% python3 -q
>>> import numpy as np
>>> np.set_printoptions(precision=2, suppress=True, linewidth=100, sign=" ")
>>> rnd = lambda a: np.round(a, 2) + 0
>>> C = np.array([[1.0, 1.3, 0.0], [0.7, 1.1, 0.8]])
>>> rng = np.random.default_rng(749)
>>> feats = np.array([[-4, -2],
...     [3, -3],
...     [2, -2],
...     [5, 1],
...     [-2, -5],
...     [-2, 3],
...     [2, 5],
...     [-4, -1],
...     [5, -2],
...     [4, 1],
...     [0, -3],
...     [3, -2],
...     [1, -4]]) @ C + 0.3 * rng.normal(size=(13, 3))
>>> print(rnd(feats))
[[-4.99 -7.5  -1.4 ]
 [ 0.98  0.36 -2.01]
 [ 0.69  0.19 -1.63]
 [ 5.75  7.74  0.09]
 [-5.41 -7.83 -3.77]
 [ 0.12  0.57  2.74]
 [ 5.55  8.23  4.31]
 [-4.61 -6.59 -0.58]
 [ 3.62  4.35 -1.74]
 [ 4.51  6.02  0.97]
 [-1.9  -2.94 -2.75]
 [ 2.19  1.24 -2.03]
 [-1.67 -3.1  -3.52]]
>>> Xs = feats - feats.mean(axis=0)
>>> evecs = np.linalg.svd(Xs)[2][:2]
>>> M2 = Xs - Xs @ evecs.T @ evecs
>>> print(rnd(np.linalg.norm(M2) / np.linalg.norm(Xs)))
0.03
>>> print(rnd(M2.std(axis=0)))
[ 0.17  0.13  0.03]
>>> print(rnd(np.diag(evecs.T @ evecs)))
[ 0.37  0.64  0.98]
>>> C = feats[[6, 3]].astype(float)
>>> for _ in range(7):
...     labels = np.linalg.norm(feats[:, None] - C, axis=-1).argmin(axis=1)
...     C = np.array([feats[labels == j].mean(axis=0) for j in range(2)])
... 
>>> print(labels)
[ 1  1  1  0  1  1  0  1  0  0  1  1  1]
>>> print(rnd(C[1] - C[0]))
[-6.48 -9.43 -2.56]
>>> d = np.linalg.norm(feats[:, None] - feats[None], axis=-1)
>>> print(np.unravel_index(d.round(6).argmax(), d.shape))
(np.int64(4), np.int64(6))
>>> print(np.flatnonzero(d[7] < d.mean() / 2))
[ 0  4  7]
>>> print((d + 1e9 * np.eye(13)).round(6).argmin(axis=1))
[  7   2   1   9   0   2   9   0   9   3  12   1  10]
>>> print(d[7].round(6).argsort(kind="stable")[:4])
[  7   0   4  10]
>>> print(rnd(d[7]))
[  1.29   9.02   8.67  17.69   3.52   9.2   18.62   0.    13.74  15.64   5.03  10.47   5.43]
>>> T = np.stack([feats, -2 * feats, feats[::-1]])
>>> print(rnd(np.einsum("bij,cij->bc", T, T)))
[[  626.89 -1253.78   247.9 ]
 [-1253.78  2507.56  -495.79]
 [  247.9   -495.79   626.89]]
>>> M2 = feats + rng.integers(-2, 3, (13, 2)) @ rng.integers(-2, 3, (2, 3))
>>> print(rnd(M2))
[[-4.99 -9.5  -3.4 ]
 [ 0.98  0.36 -2.01]
 [ 0.69  2.19  0.37]
 [ 5.75  6.74 -3.91]
 [-5.41 -6.83  0.23]
 [ 0.12  0.57  0.74]
 [ 5.55  9.23  8.31]
 [-4.61 -6.59 -4.58]
 [ 3.62  1.35 -5.74]
 [ 4.51  9.02  4.97]
 [-1.9  -2.94 -2.75]
 [ 2.19  5.24  1.97]
 [-1.67 -4.1  -5.52]]
>>> print(rnd(M2 - feats))
[[ 0. -2. -2.]
 [ 0.  0.  0.]
 [ 0.  2.  2.]
 [ 0. -1. -4.]
 [ 0.  1.  4.]
 [ 0.  0. -2.]
 [ 0.  1.  4.]
 [ 0.  0. -4.]
 [ 0. -3. -4.]
 [ 0.  3.  4.]
 [ 0.  0.  0.]
 [ 0.  4.  4.]
 [ 0. -1. -2.]]
>>> data = np.load("layer16.npy")
>>> print(data)
[[ 3 -1  1]
 [ 0 -4 -8]
 [ 0  0 -5]]
>>> T = np.stack([data, 5 * data, data[::-1]])
>>> print(T.shape)
(3, 3, 3)
>>> print(np.linalg.matrix_rank(T.reshape(3, -1)))
2
>>> cov = data.T @ data
>>> print(np.diag(cov))
[  9  17  90]
>>> print(np.linalg.matrix_rank(cov))
3
>>> print(cov)
[[ 9 -3  3]
 [-3 17 31]
 [ 3 31 90]]
>>> print(np.trace(cov), (data ** 2).sum())
116 116
>>> print((data @ data.T).shape)
(3, 3)
>>> print(rnd(np.linalg.svd(data, compute_uv=False) ** 2))
[ 101.42   11.49    3.09]
>>> print(rnd(np.linalg.det(data.T)))
60.0
>>> print(np.kron(np.eye(2, dtype=int), data))
[[ 3 -1  1  0  0  0]
 [ 0 -4 -8  0  0  0]
 [ 0  0 -5  0  0  0]
 [ 0  0  0  3 -1  1]
 [ 0  0  0  0 -4 -8]
 [ 0  0  0  0  0 -5]]
>>> print(rnd(np.linalg.eigvals(data).sum().real))
-6.0
>>> print(np.einsum("ii->", data))
-6
>>> print(rnd(np.linalg.det(data[::-1])))
-60.0
>>> print(np.poly(data))
[  1.   6.  -7. -60.]
